$ python -q
>>> import numpy as np
>>> from numpy import linalg as LA
>>> np.set_printoptions(precision=1, suppress=True, linewidth=120)
>>> arr = np.load("layer2.npy")
>>> print(arr)
[[ 0  5 -4]
 [-5  0  0]
 [ 4  0  0]]
>>> # skew-symmetric
>>> blk = np.stack([arr, 2 * arr, arr[::-1]])
>>> print(blk.shape)
(3, 3, 3)
>>> print(LA.norm(blk, axis=(1, 2)))
[ 9.1 18.1  9.1]
>>> print(LA.matrix_rank(blk))
[2 2 2]
>>> print(LA.matrix_rank(blk.reshape(3, -1)))
2
>>> print(LA.det(blk))
[0. 0. 0.]
>>> print(np.round(arr @ LA.pinv(arr) @ arr, 1) + 0)
[[ 0.  5. -4.]
 [-5.  0.  0.]
 [ 4.  0.  0.]]
>>> print(round(float(np.trace(LA.pinv(arr) @ arr)), 1))
2.0
>>> m1 = np.load("run13.npy")
>>> print(m1.round(1) + 0)
[[ 0.1 -3.7 -1.5  0.  -3.1]
 [-3.  -3.2 -1.3 -1.2 -1.7]
 [-1.7  3.2  1.3 -0.6  3.2]
 [-0.5 -3.7 -1.5 -0.2 -2.9]
 [-3.5  1.9  0.8 -1.3  2.6]
 [-2.5  2.7  1.1 -0.9  3. ]
 [ 4.6  0.8  0.3  1.7 -0.8]
 [-0.9 -3.7 -1.5 -0.4 -2.8]
 [ 3.3  3.   1.2  1.3  1.5]
 [-3.3  2.1  0.9 -1.2  2.8]
 [ 1.5 -3.3 -1.3  0.5 -3.2]
 [-4.6 -0.6 -0.2 -1.7  0.9]]
>>> Xc = m1 - m1.mean(axis=0)
>>> V = LA.svd(Xc)[2][:2]
>>> A2 = Xc - Xc @ V.T @ V
>>> print(LA.norm(A2, axis=1).round(6).argmax())
0
>>> print(np.diag(V.T @ V))
[0.8 0.6 0.1 0.1 0.4]
>>> blk = np.stack([m1, 5 * m1, m1[::-1]])
>>> print((blk @ m1.T).shape)
(3, 12, 12)
>>> print(LA.matrix_rank(blk.reshape(3, -1)))
2
>>> left, s, Vt = LA.svd(m1)
>>> V = Vt[:(s > 1e-8).sum()]
>>> rng = np.random.default_rng(64260)
>>> x = m1[1] + 2 * m1[2] + rng.integers(2) * np.eye(5)[1]
>>> print(x)
[-6.5  4.2  1.3 -2.4  4.6]
>>> print(LA.matrix_rank(np.vstack([m1, x])))
3
>>> print(np.allclose(V.T @ V @ x, x))
False
>>> print(np.round(LA.norm(x - V.T @ V @ x), 1))
0.7
>>> print(np.diag(V.T @ V))
[0.8 0.6 0.1 0.1 0.4]
>>> d = LA.norm(m1[:, None] - m1[None], axis=-1)
>>> print(np.unravel_index(d.round(6).argmax(), d.shape))
(np.int64(6), np.int64(11))
>>> print(LA.matrix_rank(d ** 2))
3
>>> print(LA.norm(m1 - m1.mean(axis=0), axis=1))
[4.8 4.1 5.1 4.7 4.6 4.9 6.  4.6 5.9 4.6 5.1 4.1]
>>> print(d[11])
[ 7.2  4.1  5.6  6.7  3.4  4.8 10.   6.3  9.3  3.7  8.2  0. ]
>>> rank = LA.matrix_rank(m1)
>>> print(rank)
2
>>> null = LA.svd(m1)[2][rank:].T
>>> print([int(LA.matrix_rank(m1[:i])) for i in range(1, len(m1) + 1)])
[1, 2, 2, 2, 2, 2, 2, 2, 2, 2, 2, 2]
>>> print(null.shape)
(5, 3)
>>> print(LA.matrix_rank(m1.T @ m1), LA.matrix_rank(m1 @ m1.T))
2 2
>>> print([int(LA.matrix_rank(np.delete(m1, i, axis=0))) for i in range(12)])
[2, 2, 2, 2, 2, 2, 2, 2, 2, 2, 2, 2]
>>> print(np.round(null @ null.T, 1) + 0)
[[ 0.2 -0.1  0.  -0.3  0.2]
 [-0.1  0.4 -0.2  0.  -0.4]
 [ 0.  -0.2  0.9  0.  -0.2]
 [-0.3  0.   0.   0.9  0.1]
 [ 0.2 -0.4 -0.2  0.1  0.6]]
>>> M = np.loadtxt("block11.csv", delimiter=",")
>>> print(M)
[[ 3. -1.  3.  1.]
 [ 0. -3. -1.  3.]
 [-1. -3.  2. -2.]
 [ 1. -1.  2.  3.]
 [ 3. -7.  1.  7.]]
>>> x = np.array([0, 0, 0, 0])
>>> y = M @ x
>>> print(LA.lstsq(M, y)[0])
[0. 0. 0. 0.]
>>> print(LA.solve(M.T @ M, M.T @ y))
[ 0.  0.  0. -0.]
>>> print(y)
[0. 0. 0. 0. 0.]
>>> print(np.round(LA.pinv(M) @ M, 1) + 0)
[[1. 0. 0. 0.]
 [0. 1. 0. 0.]
 [0. 0. 1. 0.]
 [0. 0. 0. 1.]]
>>> y = y + 0.3 * rng.normal(size=5)
>>> print(y.round(1) + 0)
[ 0.2  0.3 -0.1  0.  -0.2]
>>> b, *_ = LA.lstsq(M, y)
>>> print(b.round())
[0. 0. 0. 0.]
>>> print([round(float(LA.norm(LA.solve(M.T @ M + lam * np.eye(4), M.T @ y))), 2) for lam in (0, 1, 10, 100)])
[0.04, 0.03, 0.02, 0.01]
>>> idx = rng.permutation(4)
>>> A2 = M[:, idx] * rng.choice([-1, 1], 4)
>>> print(A2)
[[ 1. -3.  3. -1.]
 [ 3.  1.  0. -3.]
 [-2. -2. -1. -3.]
 [ 3. -2.  1. -1.]
 [ 7. -1.  3. -7.]]
>>> left, _, Vt = LA.svd(M.T @ A2)
>>> print(idx)
[3 2 0 1]
>>> feats = np.loadtxt("arr.csv", delimiter=",")
>>> print(feats)
[[0.3 0.5]
 [0.5 0.7]]
>>> # projection: eigenvalues are 0 or 1
>>> print([round(float(x), 1) for x in LA.svd(feats, compute_uv=False)[:3]])
[1.0, 0.0]
>>> rank = LA.matrix_rank(feats)
>>> print(rank)
1
>>> null = LA.svd(feats)[2][rank:].T
>>> print(np.round(feats @ null, 1) + 0)
[[0.]
 [0.]]
>>> print(null.shape)
(2, 1)
>>> left, s, Vt = LA.svd(feats)
>>> V = Vt[:(s > 1e-8).sum()]
>>> x = feats[0] + -2 * feats[1] + rng.integers(2) * np.eye(2)[1]
>>> print(x)
[-0.6 -0.9]
>>> print(np.diag(V.T @ V))
[0.3 0.7]
>>> print(V.T @ V)
[[0.3 0.5]
 [0.5 0.7]]
>>> vals, V = LA.eigh(feats)
>>> print(vals.sum(), np.trace(feats))
1.0 1.0
>>> print(V @ np.diag(vals) @ V.T)
[[0.3 0.5]
 [0.5 0.7]]
>>> print(np.abs(V[:, -1]))
[0.6 0.8]
>>> print(np.abs(V[:, -1]).round(6).argmax())
1
>>> print(np.round(LA.eigvalsh(feats @ feats), 1) + 0)
[0. 1.]
>>> print(np.unique(vals.round(6) + 0, return_counts=True)[1])
[1 1]
>>> print(vals.round(1) + 0)
[0. 1.]
>>> print(LA.eigvalsh(feats + 5 * np.eye(2)))
[5. 6.]
>>> W0 = np.array([[20, 14, 2, 12, 24],
...     [14, 26, 5, 12, 24],
...     [2, 5, 1, 2, 4],
...     [12, 12, 2, 8, 16],
...     [24, 24, 4, 16, 32]])
>>> print(W0)
[[20 14  2 12 24]
 [14 26  5 12 24]
 [ 2  5  1  2  4]
 [12 12  2  8 16]
 [24 24  4 16 32]]
>>> vals, V = LA.eigh(W0)
>>> x = np.array([-1, 0, 2, 0, 0])
>>> print(V * np.maximum(vals, 0) @ V.T)
[[20. 14.  2. 12. 24.]
 [14. 26.  5. 12. 24.]
 [ 2.  5.  1.  2.  4.]
 [12. 12.  2.  8. 16.]
 [24. 24.  4. 16. 32.]]
>>> mat = np.array([[-6, 2, 6, 6],
...     [-3, 1, 3, 3],
...     [0, 0, 0, 0],
...     [-9, 3, 9, 9],
...     [-12, 4, 12, 12],
...     [-12, 4, 12, 12]])
>>> left, s, Vt = LA.svd(mat)
>>> print(s.round(1) + 0)
[35.9  0.   0.   0. ]
>>> A2 = left[:, :1] @ np.diag(s[:1]) @ Vt[:1]
>>> print(np.round(np.abs(mat - A2).max(), 1))
0.0
>>> print(LA.matrix_rank(A2))
1
>>> print(round(float(LA.norm(mat - A2, 2)), 1), np.round(s[1], 1))
0.0 0.0
>>> K = np.loadtxt("data.csv", delimiter=",")
>>> print(K)
[[ 1. -1. -1.  1.  1. -1. -1.  1.]
 [ 1.  1.  1.  1.  1.  1.  1.  1.]
 [ 1. -1.  1. -1. -1.  1. -1.  1.]]
>>> # column 4 repeats column 3
>>> A2 = K + rng.integers(-2, 3, (3, 1)) @ rng.integers(-2, 3, (1, 8))
>>> print(A2)
[[ 3. -5. -3. -3.  5. -1. -3. -1.]
 [ 2. -1.  0. -1.  3.  1.  0.  0.]
 [-1.  3.  3.  3. -5.  1.  1.  3.]]
>>> print(A2 - K)
[[ 2. -4. -2. -4.  4.  0. -2. -2.]
 [ 1. -2. -1. -2.  2.  0. -1. -1.]
 [-2.  4.  2.  4. -4.  0.  2.  2.]]
>>> print(LA.matrix_rank(A2 - K, tol=1e-8))
1
>>> left, s, Vt = LA.svd(A2, full_matrices=False)
>>> print(np.cumsum(s ** 2) / np.sum(s ** 2))
[0.9 1.  1. ]
>>> print(np.round(Vt @ Vt.T, 1) + 0)
[[1. 0. 0.]
 [0. 1. 0.]
 [0. 0. 1.]]
>>> print(np.abs(Vt[0]))
[0.3 0.5 0.3 0.3 0.6 0.1 0.2 0.2]
>>> print((s > 1e-8).sum())
3
>>> print(np.allclose(left * s @ Vt, A2))
True
>>> print(np.round(np.sqrt((s ** 2).sum()), 1), round(LA.norm(A2), 1))
13.0 13.0
>>> print(np.round(left.T @ left, 1) + 0)
[[1. 0. 0.]
 [0. 1. 0.]
 [0. 0. 1.]]
>>> print(left.shape, s.shape, Vt.shape)
(3, 3) (3,) (3, 8)
>>> print(np.round(left.T @ A2 @ Vt.T, 1) + 0)
[[12.4  0.   0. ]
 [ 0.   2.8  0. ]
 [ 0.   0.   2.4]]
